>>> import numpy as np
>>> np.set_printoptions(suppress=True, linewidth=140)
>>> J = np.array([[2, -3, -1, 1, -4, 0, 0],
...     [-3, 2, -2, 1, -1, 2, 0],
...     [-1, -2, 6, -5, -2, 0, 2],
...     [1, 1, -5, 0, 0, 4, -4],
...     [-4, -1, -2, 0, 4, -6, 4],
...     [0, 2, 0, 4, -6, -2, -1],
...     [0, 0, 2, -4, 4, -1, 4]])
>>> rng = np.random.default_rng(359159)
>>> lab = rng.permutation(7)
>>> print(lab)
[1 5 4 6 3 0 2]
>>> M2 = J[lab][:, lab]
>>> M2
array([[ 2,  2, -1,  0,  1, -3, -2],
       [ 2, -2, -6, -1,  4,  0,  0],
       [-1, -6,  4,  4,  0, -4, -2],
       [ 0, -1,  4,  4, -4,  0,  2],
       [ 1,  4,  0, -4,  0,  1, -5],
       [-3,  0, -4,  0,  1,  2, -1],
       [-2,  0, -2,  2, -5, -1,  6]])
>>> np.trace(M2)
np.int64(16)
>>> np.round(np.sort(np.abs(np.linalg.eigvals(M2))), 3)
array([ 1.681,  2.12 ,  3.809,  4.964,  8.57 ,  9.737, 13.239])
>>> np.diag(M2)
array([ 2, -2,  4,  4,  0,  2,  6])
>>> np.round(np.linalg.det(M2), 3), np.round(np.linalg.det(J[lab]), 3)
(np.float64(-74422.0), np.float64(74422.0))
>>> M2 = np.array([[-2, 1], [1, -1], [1, -1], [-5, 0], [5, -1], [-3, 5], [-1, 3]])
>>> print(np.einsum("ik,kj->ij", J, M2))
[[-33  10]
 [-10   8]
 [ 19   3]
 [-14  13]
 [ 39 -23]
 [-41  -9]
 [ 41   1]]
>>> J @ M2
array([[-33,  10],
       [-10,   8],
       [ 19,   3],
       [-14,  13],
       [ 39, -23],
       [-41,  -9],
       [ 41,   1]])
>>> M2 @ J
Traceback (most recent call last):
  File "<python-input-15>", line 1, in <module>
    M2 @ J
    ~~~^~~
ValueError: matmul: Input operand 1 has a mismatch in its core dimension 0, with gufunc signature (n?,k),(k,m?)->(n?,m?) (size 7 is different from 2)
>>> print(np.einsum("ij->j", J))
[-5 -1 -2 -3 -5 -3  5]
>>> print(np.einsum("ij,ij->i", J, J))
[31 23 74 59 89 61 53]
>>> M2 = np.array([[5, -6], [4, -3], [0, -8]])
>>> mat = np.tile(M2, (2, 3))
>>> mat
array([[ 5, -6,  5, -6,  5, -6],
       [ 4, -3,  4, -3,  4, -3],
       [ 0, -8,  0, -8,  0, -8],
       [ 5, -6,  5, -6,  5, -6],
       [ 4, -3,  4, -3,  4, -3],
       [ 0, -8,  0, -8,  0, -8]])
>>> # columns 0 and 2 are equal
>>> rk = np.linalg.matrix_rank(mat)
>>> print(rk)
2
>>> ns = np.linalg.svd(mat)[2][rk:].T
>>> ns.shape
(6, 4)
>>> [int(np.linalg.matrix_rank(mat[:i])) for i in range(1, len(mat) + 1)]
[1, 2, 2, 2, 2, 2]
>>> np.linalg.matrix_rank(mat.T @ mat), np.linalg.matrix_rank(mat @ mat.T)
(np.int64(2), np.int64(2))
>>> feats = np.load("case4.npy")
>>> feats
array([[-1, -1, -2, -1, -1, -2],
       [ 0, -3,  0,  0, -3,  0],
       [-1,  1,  0, -1,  1,  0],
       [-2, -2, -4,  1,  1,  2],
       [ 0, -6,  0,  0,  3,  0],
       [-2,  2,  0,  1, -1,  0]])
>>> np.allclose(feats, feats.T)
False
>>> assert feats == feats.T
Traceback (most recent call last):
  File "<python-input-31>", line 1, in <module>
    assert feats == feats.T
           ^^^^^^^^^^^^^^^^
ValueError: The truth value of an array with more than one element is ambiguous. Use a.any() or a.all()
>>> np.round(np.abs(np.linalg.eigvals(feats)).max(), 3)
np.float64(5.196)
>>> print((feats - feats.T) / 2)
[[ 0.  -0.5 -0.5  0.5 -0.5  0. ]
 [ 0.5  0.  -0.5  1.   1.5 -1. ]
 [ 0.5  0.5  0.   1.5  0.5  0. ]
 [-0.5 -1.  -1.5  0.   0.5  0.5]
 [ 0.5 -1.5 -0.5 -0.5  0.   0.5]
 [ 0.   1.   0.  -0.5 -0.5  0. ]]
>>> print(feats @ feats)
[[ 9  6  6  0  0  0]
 [ 0 27  0  0  0  0]
 [ 3 -6  6  0  0  0]
 [ 0  0  0  9  6  6]
 [ 0  0  0  0 27  0]
 [ 0  0  0  3 -6  6]]
>>> print(np.round(np.sort(np.abs(np.linalg.eigvals(feats))), 3))
[1.732 1.732 3.464 3.464 5.196 5.196]
>>> (feats + feats.T) / 2
array([[-1. , -0.5, -1.5, -1.5, -0.5, -2. ],
       [-0.5, -3. ,  0.5, -1. , -4.5,  1. ],
       [-1.5,  0.5,  0. , -2.5,  0.5,  0. ],
       [-1.5, -1. , -2.5,  1. ,  0.5,  1.5],
       [-0.5, -4.5,  0.5,  0.5,  3. , -0.5],
       [-2. ,  1. ,  0. ,  1.5, -0.5,  0. ]])
>>> E = 0.2 ** np.abs(np.subtract.outer(np.arange(9), np.arange(9)))
>>> E.round(3) + 0
array([[1.   , 0.2  , 0.04 , 0.008, 0.002, 0.   , 0.   , 0.   , 0.   ],
       [0.2  , 1.   , 0.2  , 0.04 , 0.008, 0.002, 0.   , 0.   , 0.   ],
       [0.04 , 0.2  , 1.   , 0.2  , 0.04 , 0.008, 0.002, 0.   , 0.   ],
       [0.008, 0.04 , 0.2  , 1.   , 0.2  , 0.04 , 0.008, 0.002, 0.   ],
       [0.002, 0.008, 0.04 , 0.2  , 1.   , 0.2  , 0.04 , 0.008, 0.002],
       [0.   , 0.002, 0.008, 0.04 , 0.2  , 1.   , 0.2  , 0.04 , 0.008],
       [0.   , 0.   , 0.002, 0.008, 0.04 , 0.2  , 1.   , 0.2  , 0.04 ],
       [0.   , 0.   , 0.   , 0.002, 0.008, 0.04 , 0.2  , 1.   , 0.2  ],
       [0.   , 0.   , 0.   , 0.   , 0.002, 0.008, 0.04 , 0.2  , 1.   ]])
>>> np.round(E.mean(axis=0), 3)
array([0.139, 0.161, 0.166, 0.166, 0.167, 0.166, 0.166, 0.161, 0.139])
>>> np.linalg.rank(E)
Traceback (most recent call last):
  File "<python-input-40>", line 1, in <module>
    np.linalg.rank(E)
    ^^^^^^^^^^^^^^
AttributeError: module 'numpy.linalg' has no attribute 'rank'
>>> print(np.round(E - E[0], 3) + 0)
[[ 0.     0.     0.     0.     0.     0.     0.     0.     0.   ]
 [-0.8    0.8    0.16   0.032  0.006  0.001  0.     0.     0.   ]
 [-0.96   0.     0.96   0.192  0.038  0.008  0.002  0.     0.   ]
 [-0.992 -0.16   0.16   0.992  0.198  0.04   0.008  0.002  0.   ]
 [-0.998 -0.192  0.     0.192  0.998  0.2    0.04   0.008  0.002]
 [-1.    -0.198 -0.032  0.032  0.198  1.     0.2    0.04   0.008]
 [-1.    -0.2   -0.038  0.     0.038  0.2    1.     0.2    0.04 ]
 [-1.    -0.2   -0.04  -0.006  0.006  0.04   0.2    1.     0.2  ]
 [-1.    -0.2   -0.04  -0.008  0.     0.008  0.04   0.2    1.   ]]
>>> np.round(E.sum(axis=0), 3)
array([1.25 , 1.45 , 1.49 , 1.498, 1.499, 1.498, 1.49 , 1.45 , 1.25 ])
